$ python -q
>>> import numpy as np
>>> import numpy.linalg as la
>>> np.set_printoptions(precision=3, suppress=True, linewidth=160)
>>> M = np.load("arr.npy")
>>> M
array([[0, 3, 3, 3, 0, 1, 0, 3, 0, 2],
       [0, 0, 0, 0, 3, 3, 1, 1, 3, 3],
       [0, 0, 0, 0, 3, 2, 0, 2, 0, 3],
       [0, 0, 0, 0, 0, 2, 2, 1, 3, 3],
       [0, 0, 0, 0, 0, 1, 0, 2, 0, 1],
       [0, 0, 0, 0, 0, 0, 2, 3, 2, 0],
       [0, 0, 0, 0, 0, 0, 0, 1, 1, 3],
       [0, 0, 0, 0, 0, 0, 0, 0, 0, 0],
       [0, 0, 0, 0, 0, 0, 0, 0, 0, 3],
       [0, 0, 0, 0, 0, 0, 0, 0, 0, 0]])
>>> x = np.array([-3, 0, 3, -2, -1, 2, -3, -3, -2, 0])
>>> h1 = np.maximum(M @ x, 0)
>>> np.maximum(M @ x, 0) - np.maximum(-M @ x, 0)
array([ -4,  -9,  -5, -11,  -4, -19,  -5,   0,   0,   0])
>>> M.T @ h1
array([0, 0, 0, 0, 0, 0, 0, 0, 0, 0])
>>> np.flatnonzero(h1 > 1e-9)
array([], dtype=int64)
>>> mat = np.load("run7.npy")
>>> mat
array([[ 3.761,  0.462,  4.439,  6.605,  4.657,  1.788,  9.26 ],
       [ 1.069,  0.903, -0.437,  2.144,  1.55 ,  2.686,  2.556],
       [-1.74 , -1.416,  5.834,  0.769,  3.355,  1.6  , -2.171],
       [ 4.529,  1.011, -4.94 ,  2.074, -1.692,  0.019,  4.612],
       [-0.159,  1.945, -2.698,  1.244,  1.158,  4.559,  1.365],
       [ 2.794, -1.012, -0.466,  0.788, -0.864, -1.534,  0.815],
       [-7.688,  1.144,  0.922, -3.241,  2.872,  7.827, -9.016],
       [ 0.411, -0.157, -1.066, -0.198, -0.246,  1.003, -1.285],
       [-4.591,  0.67 ,  2.132, -0.815,  3.186,  5.751, -4.531],
       [-3.53 ,  2.181, -2.401, -0.775,  1.675,  6.731, -2.939],
       [ 2.873,  0.099,  5.402,  6.043,  4.926,  1.838,  7.835],
       [ 5.035, -1.203,  4.257,  5.158,  2.439, -1.809,  7.289],
       [-1.141,  4.565, -4.65 ,  2.89 ,  2.969,  9.147,  4.323],
       [ 2.527, -0.628,  7.31 ,  5.976,  5.448,  1.215,  7.11 ],
       [-1.204, -0.322,  6.828,  3.296,  5.468,  3.496,  1.84 ],
       [ 0.935,  0.161,  1.451,  2.205,  2.04 ,  1.927,  2.103],
       [-0.137, -0.676,  1.532,  0.301,  1.055,  1.019, -1.327],
       [-0.68 , -1.19 ,  8.175,  3.338,  5.393,  2.05 ,  1.683],
       [-0.218,  1.505,  6.392,  6.276,  7.426,  6.091,  7.103],
       [ 4.24 ,  0.135,  1.83 ,  4.884,  2.291,  0.323,  7.286],
       [-0.184,  0.266, 12.642,  8.504, 10.563,  5.467,  9.054],
       [ 4.468, -1.693,  2.465,  2.939,  0.483, -2.831,  3.992]])
>>> # rank 4
>>> D = la.norm(mat[:, None] - mat[None], axis=-1)
>>> D.mean(axis=1).argmax()
np.int64(6)
>>> D.shape
(22, 22)
>>> D[:5, :5]
array([[ 0.   , 10.321, 14.219, 13.207, 13.397],
       [10.321,  0.   ,  9.015,  7.356,  3.687],
       [14.219,  9.015,  0.   , 15.394, 10.626],
       [13.207,  7.356, 15.394,  0.   ,  8.236],
       [13.397,  3.687, 10.626,  8.236,  0.   ]])
>>> (D + 1e9 * np.eye(22)).round(6).argmin(axis=1)
array([10, 15, 16,  5,  1,  7,  8, 16,  9,  8,  0, 19,  4, 10, 17,  1,  7, 14, 10, 11, 18, 11])
>>> np.flatnonzero(D[7] < D.mean() / 2)
array([ 1,  4,  5,  7, 15, 16])
>>> lab = mat[:, 3] > np.median(mat[:, 3])
>>> u = mat[lab].mean(axis=0) - mat[~lab].mean(axis=0)
>>> u
array([ 2.508, -0.251,  5.021,  4.674,  3.452, -0.437,  6.963])
>>> data = np.minimum.outer(np.arange(1, 10), np.arange(1, 10)) * -3
>>> data
array([[ -3,  -3,  -3,  -3,  -3,  -3,  -3,  -3,  -3],
       [ -3,  -6,  -6,  -6,  -6,  -6,  -6,  -6,  -6],
       [ -3,  -6,  -9,  -9,  -9,  -9,  -9,  -9,  -9],
       [ -3,  -6,  -9, -12, -12, -12, -12, -12, -12],
       [ -3,  -6,  -9, -12, -15, -15, -15, -15, -15],
       [ -3,  -6,  -9, -12, -15, -18, -18, -18, -18],
       [ -3,  -6,  -9, -12, -15, -18, -21, -21, -21],
       [ -3,  -6,  -9, -12, -15, -18, -21, -24, -24],
       [ -3,  -6,  -9, -12, -15, -18, -21, -24, -27]])
>>> # equal to its transpose
>>> vals, evecs = la.eigh(data)
>>> x = np.array([3, 2, 3, 0, 0, 1, 3, 0, 0])
>>> la.eigvalsh(data[1:, 1:])
array([-109.368,  -11.946,   -4.281,   -2.243,   -1.444,   -1.066,   -0.873,   -0.778])
>>> x @ data @ x
np.int64(-993)
>>> feats = np.load("sample17.npy")
>>> feats
array([[2.3, 2. , 1. , 3. , 0. , 1. , 0. , 1. ],
       [3. , 0.3, 0. , 1. , 3. , 0. , 2. , 1. ],
       [3. , 0. , 3.3, 3. , 0. , 0. , 2. , 3. ],
       [3. , 1. , 2. , 3.3, 3. , 2. , 1. , 2. ],
       [3. , 1. , 3. , 2. , 2.3, 0. , 1. , 2. ],
       [3. , 2. , 0. , 3. , 3. , 1.3, 3. , 3. ],
       [3. , 3. , 1. , 1. , 2. , 0. , 3.3, 3. ],
       [2. , 2. , 1. , 3. , 0. , 1. , 0. , 1.3]])
>>> feats.reshape(-1, 2)
array([[2.3, 2. ],
       [1. , 3. ],
       [0. , 1. ],
       [0. , 1. ],
       [3. , 0.3],
       [0. , 1. ],
       [3. , 0. ],
       [2. , 1. ],
       [3. , 0. ],
       [3.3, 3. ],
       [0. , 0. ],
       [2. , 3. ],
       [3. , 1. ],
       [2. , 3.3],
       [3. , 2. ],
       [1. , 2. ],
       [3. , 1. ],
       [3. , 2. ],
       [2.3, 0. ],
       [1. , 2. ],
       [3. , 2. ],
       [0. , 3. ],
       [3. , 1.3],
       [3. , 3. ],
       [3. , 3. ],
       [1. , 1. ],
       [2. , 0. ],
       [3.3, 3. ],
       [2. , 2. ],
       [1. , 3. ],
       [0. , 1. ],
       [0. , 1.3]])
>>> t3 = feats.reshape(8, 2, -1)
>>> np.einsum("ihd,ihd->ih", t3, t3)
array([[19.29,  2.  ],
       [10.09, 14.  ],
       [28.89, 13.  ],
       [24.89, 18.  ],
       [23.  , 10.29],
       [22.  , 28.69],
       [20.  , 23.89],
       [18.  ,  2.69]])
>>> t3.transpose(1, 0, 2)
array([[[2.3, 2. , 1. , 3. ],
        [3. , 0.3, 0. , 1. ],
        [3. , 0. , 3.3, 3. ],
        [3. , 1. , 2. , 3.3],
        [3. , 1. , 3. , 2. ],
        [3. , 2. , 0. , 3. ],
        [3. , 3. , 1. , 1. ],
        [2. , 2. , 1. , 3. ]],

       [[0. , 1. , 0. , 1. ],
        [3. , 0. , 2. , 1. ],
        [0. , 0. , 2. , 3. ],
        [3. , 2. , 1. , 2. ],
        [2.3, 0. , 1. , 2. ],
        [3. , 1.3, 3. , 3. ],
        [2. , 0. , 3.3, 3. ],
        [0. , 1. , 0. , 1.3]]])
>>> t3.shape
(8, 2, 4)
>>> np.swapaxes(t3, 1, 2)[5]
array([[3. , 3. ],
       [2. , 1.3],
       [0. , 3. ],
       [3. , 3. ]])
>>> x = np.array([3, 0, 0, 1, -2, 3, 2, 3])
>>> y = feats @ x
>>> y
array([15.9, 11. , 25. , 20.3, 14.4, 24.9, 21.6, 15.9])
>>> np.round(la.solve(feats.T, feats[7]), 3) + 0
array([0., 0., 0., 0., 0., 0., 0., 1.])
>>> np.round(la.solve(feats, 4 * y), 3) + 0
array([12.,  0.,  0.,  4., -8., 12.,  8., 12.])
>>> np.round(la.solve(feats, feats[:, 1]), 3) + 0
array([0., 1., 0., 0., 0., 0., 0., 0.])
>>> np.round(la.solve(feats, y + feats[:, 2]), 3) + 0
array([ 3.,  0.,  1.,  1., -2.,  3.,  2.,  3.])
>>> A2 = feats / la.norm(feats, axis=1, keepdims=True)
>>> G = A2 @ A2.T
>>> la.norm(A2, axis=1)
array([1., 1., 1., 1., 1., 1., 1., 1.])
>>> np.round(np.degrees(np.arccos(np.clip(G[7, 2], -1, 1))), 3)
np.float64(41.055)
>>> round(float(la.norm(M, 2) / la.norm(M)), 3)
0.775
>>> np.argsort(-la.norm(M, axis=0).round(6), kind="stable")[:3]
array([9, 7, 8])
>>> u = np.array([2, 2, 2, 2, 0, 3, 3, 3])
>>> A2 = feats + np.outer(u, np.eye(8)[0])
>>> A2
array([[4.3, 2. , 1. , 3. , 0. , 1. , 0. , 1. ],
       [5. , 0.3, 0. , 1. , 3. , 0. , 2. , 1. ],
       [5. , 0. , 3.3, 3. , 0. , 0. , 2. , 3. ],
       [5. , 1. , 2. , 3.3, 3. , 2. , 1. , 2. ],
       [3. , 1. , 3. , 2. , 2.3, 0. , 1. , 2. ],
       [6. , 2. , 0. , 3. , 3. , 1.3, 3. , 3. ],
       [6. , 3. , 1. , 1. , 2. , 0. , 3.3, 3. ],
       [5. , 2. , 1. , 3. , 0. , 1. , 0. , 1.3]])
>>> la.matrix_rank(la.inv(A2) - la.inv(feats), tol=1e-8)
np.int64(1)
>>> X = np.load("data.npy")
>>> X
array([[ -6.759,  -6.401,   5.16 ,  -7.321,   2.241,  -5.401,   5.92 ,   3.321],
       [ -6.983,  -6.029,   5.011,  -7.023,   2.017,  -5.029,   5.994,   3.023],
       [ -7.195,  -5.675,   4.87 ,  -6.74 ,   1.805,  -4.675,   6.065,   2.74 ],
       [ -5.96 ,  -7.733,   5.693,  -8.387,   3.04 ,  -6.733,   5.653,   4.387],
       [ -7.377,  -5.372,   4.749,  -6.497,   1.623,  -4.372,   6.126,   2.497],
       [-10.998,   0.663,   2.335,  -1.67 ,  -1.998,   1.663,   7.333,  -2.33 ],
       [ -5.697,  -8.172,   5.869,  -8.738,   3.303,  -7.172,   5.566,   4.738],
       [ -8.605,  -3.325,   3.93 ,  -4.86 ,   0.395,  -2.325,   6.535,   0.86 ],
       [ -8.126,  -4.123,   4.249,  -5.498,   0.874,  -3.123,   6.375,   1.498],
       [ -7.002,  -5.997,   4.999,  -6.998,   1.998,  -4.997,   6.001,   2.998],
       [ -3.07 , -12.551,   7.62 , -12.241,   5.93 , -11.551,   4.69 ,   8.241],
       [ -7.441,  -5.266,   4.706,  -6.412,   1.559,  -4.266,   6.147,   2.412],
       [ -3.109, -12.485,   7.594, -12.188,   5.891, -11.485,   4.703,   8.188],
       [-11.727,   1.879,   1.848,  -0.697,  -2.727,   2.879,   7.576,  -3.303],
       [ -6.648,  -6.587,   5.235,  -7.469,   2.352,  -5.587,   5.883,   3.469],
       [ -4.447, -10.254,   6.702, -10.403,   4.553,  -9.254,   5.149,   6.403],
       [ -6.806,  -6.323,   5.129,  -7.259,   2.194,  -5.323,   5.935,   3.259],
       [  0.678, -18.797,  10.119, -17.237,   9.678, -17.797,   3.441,  13.237],
       [-10.002,  -0.997,   2.999,  -2.997,  -1.002,   0.003,   7.001,  -1.003],
       [ -6.611,  -6.649,   5.259,  -7.519,   2.389,  -5.649,   5.87 ,   3.519],
       [ -5.711,  -8.149,   5.859,  -8.719,   3.289,  -7.149,   5.57 ,   4.719],
       [ -4.267, -10.554,   6.822, -10.643,   4.733,  -9.554,   5.089,   6.643],
       [ -5.625,  -8.291,   5.916,  -8.833,   3.375,  -7.291,   5.542,   4.833],
       [ -4.476, -10.207,   6.683, -10.366,   4.524,  -9.207,   5.159,   6.366],
       [ -4.099, -10.835,   6.934, -10.868,   4.901,  -9.835,   5.033,   6.868],
       [ -9.571,  -1.714,   3.286,  -3.571,  -0.571,  -0.714,   6.857,  -0.429],
       [ -7.754,  -4.743,   4.497,  -5.994,   1.246,  -3.743,   6.251,   1.994]])
>>> # rank 6
>>> def softmax(z):
...     e = np.exp(z - z.max(axis=-1, keepdims=True))
...     return e / e.sum(axis=-1, keepdims=True)
... 
>>> np.round(softmax(X[24]), 3) + 0
array([0.   , 0.   , 0.451, 0.   , 0.059, 0.   , 0.067, 0.422])
>>> scores = X @ X.T / np.sqrt(8)
>>> softmax(scores).round(6).argmax(axis=1)
array([17, 17, 17, 17, 17, 13, 17, 17, 17, 17, 17, 17, 17, 13, 17, 17, 17, 17, 13, 17, 17, 17, 17, 17, 17, 13, 17])
>>> softmax(scores)[24] @ X
array([  0.678, -18.797,  10.119, -17.237,   9.678, -17.797,   3.441,  13.237])
>>> left, sig, vt = la.svd(X)
>>> np.argmax(sig[:-1] / (sig[1:] + 1e-6)) + 1
np.int64(2)
>>> A2 = left[:, :2] @ np.diag(sig[:2]) @ vt[:2]
>>> round(float(la.norm(X - A2) / la.norm(X)), 3)
0.0
>>> la.matrix_rank(X, rtol=0.05)
np.int64(2)
